In [1]: import numpy as np

In [2]: np.set_printoptions(suppress=True, linewidth=100)

In [3]: rnd = lambda a: np.round(a, 1) + 0

In [4]: K = np.loadtxt("x.csv", delimiter=",")

In [5]: rnd(K)
Out[5]: 
array([[-2. ,  0.2, -0.1],
       [-0.2, -2. , -0.3],
       [-0.2, -0.3,  2. ]])

In [6]: B = K / np.linalg.norm(K, axis=1, keepdims=True)

In [7]: C2 = B @ B.T

In [8]: np.degrees(np.arccos(np.clip(C2[2, 0], -1, 1)))
Out[8]: np.float64(90.0)

In [9]: np.argwhere(np.triu(np.abs(C2) > 0.95, 1))
Out[9]: array([], shape=(0, 2), dtype=int64)

In [10]: arr = np.load("w.npy")

In [11]: arr
Out[11]: 
array([[ 1.1, -0.1, -0.9],
       [-2.2, -0.4,  1.2],
       [ 2.5,  1. , -2.1],
       [-5.9, -1.9,  4.1],
       [-2.8, -0.9,  1.8],
       [ 1.9,  0.8, -0.9],
       [-1.2,  0.2,  0.6],
       [ 5.9,  2.1, -4. ],
       [-4.7, -1.8,  2.4],
       [ 0.7,  0.4, -0.4],
       [-0.6, -0.2,  0. ],
       [ 0. , -0.1, -0.8],
       [ 0.5,  0.3, -0.6],
       [ 2.5,  1. , -1.6],
       [-1.9, -0.7,  1. ],
       [-1.7, -0.4,  1.3]])

In [12]: cen = (arr - arr.mean(axis=0)) / arr.std(axis=0)

In [13]: cen.std(axis=0)
Out[13]: array([1., 1., 1.])

In [14]: beta = np.linalg.lstsq(np.delete(cen, 2, axis=1), cen[:, 2])[0]

In [15]: np.abs(beta).argmax()
Out[15]: np.int64(0)

In [16]: rnd(beta)
Out[16]: array([-1.2,  0.2])

In [17]: C2 = np.cov(arr, rowvar=False)

In [18]: np.median(arr, axis=0)
Out[18]: array([-0.3, -0.1, -0.2])

In [19]: rnd(np.corrcoef(arr.T))
Out[19]: 
array([[ 1. ,  1. , -1. ],
       [ 1. ,  1. , -0.9],
       [-1. , -0.9,  1. ]])

In [20]: np.argsort(-arr.std(axis=0).round(6), kind="stable")
Out[20]: array([0, 2, 1])

In [21]: rnd(C2)
Out[21]: 
array([[ 8.6,  2.9, -5.6],
       [ 2.9,  1.1, -1.9],
       [-5.6, -1.9,  3.7]])

In [22]: C2.shape
Out[22]: (3, 3)

In [23]: P = arr @ np.linalg.solve(arr.T @ arr, arr.T)

In [24]: rnd(P @ arr[:, 0])
Out[24]: 
array([ 1.1, -2.2,  2.5, -5.9, -2.8,  1.9, -1.2,  5.9, -4.7,  0.7, -0.6,  0. ,  0.5,  2.5, -1.9,
       -1.7])

In [25]: rnd(np.diag(P))
Out[25]: array([0.3, 0.2, 0.2, 0.3, 0.1, 0.1, 0.4, 0.3, 0.4, 0. , 0.1, 0.3, 0.1, 0.1, 0.1, 0.1])

In [26]: rnd(np.trace(P))
Out[26]: np.float64(3.0)

In [27]: Q, evecs = np.linalg.qr(arr[:, :2])[0], np.linalg.qr(arr[:, 2:])[0]

In [28]: s = np.linalg.svd(Q.T @ evecs, compute_uv=False)

In [29]: rnd(s)
Out[29]: array([1.])

In [30]: feats = np.load("dump.npy")

In [31]: feats
Out[31]: 
array([[1, 0, 1, 0],
       [2, 1, 2, 1],
       [1, 0, 1, 0],
       [2, 1, 2, 1]])

In [32]: rnd(np.linalg.norm(K, "nuc"))
Out[32]: np.float64(6.0)

In [33]: rnd(np.linalg.norm(K, 1)), rnd(np.linalg.norm(K, np.inf))
Out[33]: (np.float64(2.5), np.float64(2.5))

In [34]: rnd(K[1] @ K[0])
Out[34]: np.float64(0.0)

In [35]: rnd(np.linalg.norm(K[1], 1)), rnd(np.linalg.norm(K[1], np.inf))
Out[35]: (np.float64(2.5), np.float64(2.0))

In [36]: rnd(np.linalg.norm(K, axis=0))
Out[36]: array([2., 2., 2.])

In [37]: rnd(np.linalg.norm(K) ** 2 / np.linalg.norm(K, 2) ** 2)
Out[37]: np.float64(3.0)

In [38]: C2 = feats.T @ feats

In [39]: rnd(np.linalg.eigvalsh(C2)[::-1])
Out[39]: array([23.3,  0.7,  0. ,  0. ])

In [40]: rnd(np.linalg.svd(feats, compute_uv=False) ** 2)
Out[40]: array([23.3,  0.7,  0. ,  0. ])

In [41]: np.trace(C2), (feats ** 2).sum()
Out[41]: (np.int64(24), np.int64(24))

In [42]: np.linalg.matrix_rank(C2)
Out[42]: np.int64(2)

In [43]: np.diag(C2)
Out[43]: array([10,  2, 10,  2])

In [44]: J = np.loadtxt("data.csv", delimiter=",")

In [45]: J
Out[45]: 
array([[-4.8,  0.3,  1.3],
       [-2.9, -3.8, -1.5],
       [-1.1,  2.9, -3.9],
       [ 4.8, -0.8,  1. ],
       [ 3.7,  1.8,  2.9],
       [ 3.3,  2.6, -2.7],
       [ 2.4, -4.4,  0.1],
       [ 0.4,  0.7, -4.9],
       [-0.9, -4.4, -2.1],
       [ 4.8, -1.1,  1. ],
       [-4.9,  0.6,  0.5],
       [-4.5, -0.5,  2. ],
       [ 3.6, -2.5, -2.5]])

In [46]: B = np.c_[J[:, :1] @ np.array([[3]]), np.array([2, 1, 3, 3, 3, -1, -1, -1, 3, -1, -3, 3, -1])]

In [47]: rnd(B)
Out[47]: 
array([[-14.4,   2. ],
       [ -8.7,   1. ],
       [ -3.3,   3. ],
       [ 14.4,   3. ],
       [ 11.1,   3. ],
       [  9.9,  -1. ],
       [  7.2,  -1. ],
       [  1.2,  -1. ],
       [ -2.7,   3. ],
       [ 14.4,  -1. ],
       [-14.7,  -3. ],
       [-13.5,   3. ],
       [ 10.8,  -1. ]])

In [48]: np.linalg.matrix_rank(np.c_[J, B])
Out[48]: np.int64(4)

In [49]: rnd(np.linalg.norm(np.linalg.qr(J)[0].T @ B, axis=0) ** 2 / ((B ** 2).sum(axis=0) + 1e-12))
Out[49]: array([1., 0.])

In [50]: rnd(np.linalg.norm(B - J @ np.linalg.lstsq(J, B)[0], axis=0))
Out[50]: array([0. , 7.9])

In [51]: rnd(np.linalg.lstsq(J, B[:, 0])[0])
Out[51]: array([3., 0., 0.])

In [52]: x0 = np.array([1, 0])

In [53]: target = B @ x0

In [54]: beta, lr = np.zeros(2), 1 / np.linalg.norm(B, 2) ** 2

In [55]: for i in range(300):
    ...:     beta -= lr * B.T @ (B @ beta - target)
    ...:     if i % 50 == 0: print(i, round(np.linalg.norm(B @ beta - target), 1))
    ...: 
0 0.1
50 0.0
100 0.0
150 0.0
200 0.0
250 0.0

In [56]: rnd(np.linalg.cond(B))
Out[56]: np.float64(4.9)

In [57]: rnd(beta)
Out[57]: array([1., 0.])

In [58]: basis = J[[11, 2]].astype(float)

In [59]: for _ in range(3):
    ...:     z = np.linalg.norm(J[:, None] - basis, axis=-1).argmin(axis=1)
    ...:     basis = np.array([J[z == j].mean(axis=0) for j in range(2)])
    ...: 

In [60]: z
Out[60]: array([0, 0, 1, 1, 1, 1, 1, 1, 0, 1, 0, 0, 1])

In [61]: rnd(basis)
Out[61]: 
array([[-3.6, -1.6,  0. ],
       [ 2.7, -0.1, -1.1]])

In [62]: blk = np.stack([basis, 3 * basis, basis[::-1]])

In [63]: (blk @ basis.T).shape
Out[63]: (3, 2, 2)

In [64]: mat = np.array([[1, -1, -1, 1, -1, 1, 1, -1],
    ...:     [1, 1, 1, 1, -1, -1, -1, -1],
    ...:     [1, 1, 1, 1, 1, 1, 1, 1]])

In [65]: def softmax(z):
    ...:     e = np.exp(z - z.max(axis=-1, keepdims=True))
    ...:     return e / e.sum(axis=-1, keepdims=True)
    ...: 

In [66]: rnd(softmax(mat).sum(axis=1))
Out[66]: array([1., 1., 1.])

In [67]: scores = mat @ mat.T / np.sqrt(8)

In [68]: rnd(softmax(scores + np.triu(np.full(scores.shape, -np.inf), 1)))
Out[68]: 
array([[1. , 0. , 0. ],
       [0.1, 0.9, 0. ],
       [0.1, 0.1, 0.9]])

In [69]: rnd(softmax(scores)[2] @ mat)
Out[69]: array([1. , 0.9, 0.9, 1. , 0.8, 0.9, 0.9, 0.8])

In [70]: softmax(scores).round(6).argmax(axis=1)
Out[70]: array([0, 1, 2])

In [71]: E = np.load("arr.npy")

In [72]: E
Out[72]: 
array([[0., 0., 0., 0.],
       [0., 0., 0., 0.],
       [0., 0., 0., 1.],
       [0., 0., 1., 0.]])

In [73]: left, s, VT = np.linalg.svd(E)

In [74]: np.argmax(s[:-1] / (s[1:] + 1e-6)) + 1
Out[74]: np.int64(2)

In [75]: B = left[:, :2] @ np.diag(s[:2]) @ VT[:2]

In [76]: rnd(np.linalg.norm(E - B, 2)), s[2]
Out[76]: (np.float64(0.0), np.float64(0.0))

In [77]: B
Out[77]: 
array([[0., 0., 0., 0.],
       [0., 0., 0., 0.],
       [0., 0., 0., 1.],
       [0., 0., 1., 0.]])

In [78]: X = np.loadtxt("test10.csv", delimiter=",")

In [79]: X
Out[79]: 
array([[ 1.,  0.,  0.,  0.],
       [ 0., -1.,  0.,  0.],
       [ 0.,  0.,  0.,  0.],
       [ 0.,  0.,  0., -3.]])

In [80]: np.all(np.linalg.eigvalsh(X) > 0)
Out[80]: np.False_

In [81]: try:
    ...:     np.linalg.cholesky(X)
    ...: except np.linalg.LinAlgError as e:
    ...:     print("failed:", e)
    ...: 
failed: Matrix is not positive definite

In [82]: rnd(np.linalg.eigvalsh(X).min())
Out[82]: np.float64(-3.0)
